$ python3 -q
>>> import numpy as np
>>> import numpy.linalg as la
>>> np.set_printoptions(suppress=True, linewidth=100)
>>> m1 = np.array([[1, 1, 1, 2, -2, 0],
...     [1, 1, -2, -1, -1, -2],
...     [2, -2, 0, 1, -1, -2],
...     [-1, 2, -2, 1, -2, -2]])
>>> print(m1)
[[ 1  1  1  2 -2  0]
 [ 1  1 -2 -1 -1 -2]
 [ 2 -2  0  1 -1 -2]
 [-1  2 -2  1 -2 -2]]
>>> A2 = m1 / np.sqrt((m1 ** 2).mean(axis=1, keepdims=True))
>>> np.round(m1 - m1.mean(axis=1, keepdims=True), 2)
array([[ 0.5 ,  0.5 ,  0.5 ,  1.5 , -2.5 , -0.5 ],
       [ 1.67,  1.67, -1.33, -0.33, -0.33, -1.33],
       [ 2.33, -1.67,  0.33,  1.33, -0.67, -1.67],
       [-0.33,  2.67, -1.33,  1.67, -1.33, -1.33]])
>>> la.matrix_rank(A2) == la.matrix_rank(m1)
np.True_
>>> W = np.array([[0, 4, 2, 0, 4],
...     [0, 1, 0, 2, 3],
...     [3, 0, 0, 0, 0],
...     [2, 4, 1, 5, 1],
...     [4, 4, 2, 0, 4],
...     [2, 0, 2, 4, 3]])
>>> beta = np.array([2, 0, 1, 2, 1])
>>> act = np.maximum(m1 @ W + beta, 0)
>>> print(la.matrix_rank(act))
3
>>> print((act > 0).astype(int))
[[1 1 1 1 1]
 [0 0 0 0 0]
 [0 1 0 0 0]
 [0 0 0 1 0]]
>>> (act > 0).mean(axis=0)
array([0.25, 0.5 , 0.25, 0.5 , 0.25])
>>> act
array([[ 1,  5,  1, 14,  2],
       [ 0,  0,  0,  0,  0],
       [ 0,  6,  0,  0,  0],
       [ 0,  0,  0,  3,  0]])
>>> W2 = np.array([[1, 0, 1], [2, 0, 2], [0, 1, 1], [1, 2, 2], [0, 0, 0]])
>>> print((act @ W2).round(6).argmax(axis=1))
[2 0 0 1]
>>> print(W @ W2)
[[ 8  2 10]
 [ 4  4  6]
 [ 3  0  3]
 [15 11 21]
 [12  2 14]
 [ 6 10 12]]
>>> act @ W2
array([[25, 29, 40],
       [ 0,  0,  0],
       [12,  0, 12],
       [ 3,  6,  6]])
>>> K = np.load("arr.npy")
>>> K
array([[ 1,  3,  0],
       [ 0,  2, -2],
       [-3,  0,  2]])
>>> rng = np.random.default_rng(121631)
>>> A2 = K + rng.integers(-2, 3, (3, 2)) @ rng.integers(-2, 3, (2, 3))
>>> A2
array([[ 1,  0, -1],
       [-6,  2, -7],
       [-7,  1, -1]])
>>> np.round(la.svd(A2 - K, compute_uv=False), 2) + 0
array([9.3 , 3.24, 0.  ])
>>> blk = np.stack([K, 5 * K, K[::-1]])
>>> (blk @ K.T).shape
(3, 3, 3)
>>> la.matrix_rank(blk)
array([3, 3, 3])
>>> np.round(la.norm(blk, axis=(1, 2)), 2)
array([ 5.57, 27.84,  5.57])
>>> A2 = np.array([[0, 1, 0], [-3, 1, 0], [1, 1, -2]])
>>> la.matrix_rank(np.vstack([K, A2.T]))
np.int64(3)
>>> np.vstack([K, A2.T]).shape
(6, 3)
>>> A2.T @ K.T
array([[-9, -8,  2],
       [ 4,  0, -1],
       [ 0,  4, -4]])
>>> K @ A2
array([[-9,  4,  0],
       [-8,  0,  4],
       [ 2, -1, -4]])
>>> np.einsum("ik,kj->ij", K, A2)
array([[-9,  4,  0],
       [-8,  0,  4],
       [ 2, -1, -4]])
>>> np.einsum("ij->j", K)
array([-2,  5,  0])
>>> vec = np.array([-2, 0, 3])
>>> rhs = K @ vec
>>> rhs
array([-2, -6, 12])
>>> np.round(la.solve(K, rhs + K[:, 0]), 2) + 0
array([-1.,  0.,  3.])
>>> np.round(la.solve(K, 4 * rhs), 2) + 0
array([-8.,  0., 12.])
>>> J = np.load("block11.npy")
>>> J.round(2)
array([[ 0.21, -2.29, -1.43,  1.29],
       [ 2.05,  1.42, -0.58,  1.56],
       [-1.44,  0.22,  1.42,  2.21],
       [ 1.64, -1.3 ,  2.14, -0.18]])
>>> r0 = np.array([1, -4, 2, 4])
>>> A2 = J + np.outer(r0, np.eye(4)[3])
>>> la.matrix_rank(A2 - J)
np.int64(1)
>>> W = np.array([[2, 2, 1, 1, 2], [0, 2, 0, 2, 2], [2, 1, 1, 2, 2]])
>>> beta = np.array([3, 3, 1, 2, 1])
>>> act = np.maximum(K @ W + beta, 0)
>>> (act > 0).astype(int)
array([[1, 1, 1, 1, 1],
       [0, 1, 0, 1, 1],
       [1, 0, 0, 1, 0]])
>>> print(act)
[[ 5 11  2  9  9]
 [ 0  5  0  2  1]
 [ 1  0  0  3  0]]
>>> W2 = np.array([[-2, 5, 3], [-3, -3, -1], [-3, 4, 2], [3, 3, 0], [-5, 4, -4]])
>>> print(act @ W2)
[[-67  63 -28]
 [-14  -5  -9]
 [  7  14   3]]
>>> print(W @ W2)
[[-20  19  -2]
 [-10   8 -10]
 [-14  25  -1]]
>>> A2 = K / np.sqrt((K ** 2).mean(axis=1, keepdims=True))
>>> np.round(la.norm(A2, axis=1), 2)
array([1.73, 1.73, 1.73])
>>> A2[2].round(2)
array([-1.44,  0.  ,  0.96])
>>> la.matrix_rank(A2) == la.matrix_rank(K)
np.True_
>>> la.matrix_rank(K - K.mean(axis=1, keepdims=True))
np.int64(2)
>>> round(la.det(2 * J), 2), round(float(la.det(J)), 2)
(np.float64(-1296.0), -81.0)
>>> np.round(np.einsum("ii->", J), 2)
np.float64(2.86)
>>> np.round(la.eigvals(J), 2)
array([-3.  +0.j  ,  1.43+2.64j,  1.43-2.64j,  3.  +0.j  ])
>>> round(la.eigvals(J).sum().real, 2)
np.float64(2.86)
>>> round(la.det(J.T), 2)
np.float64(-81.0)
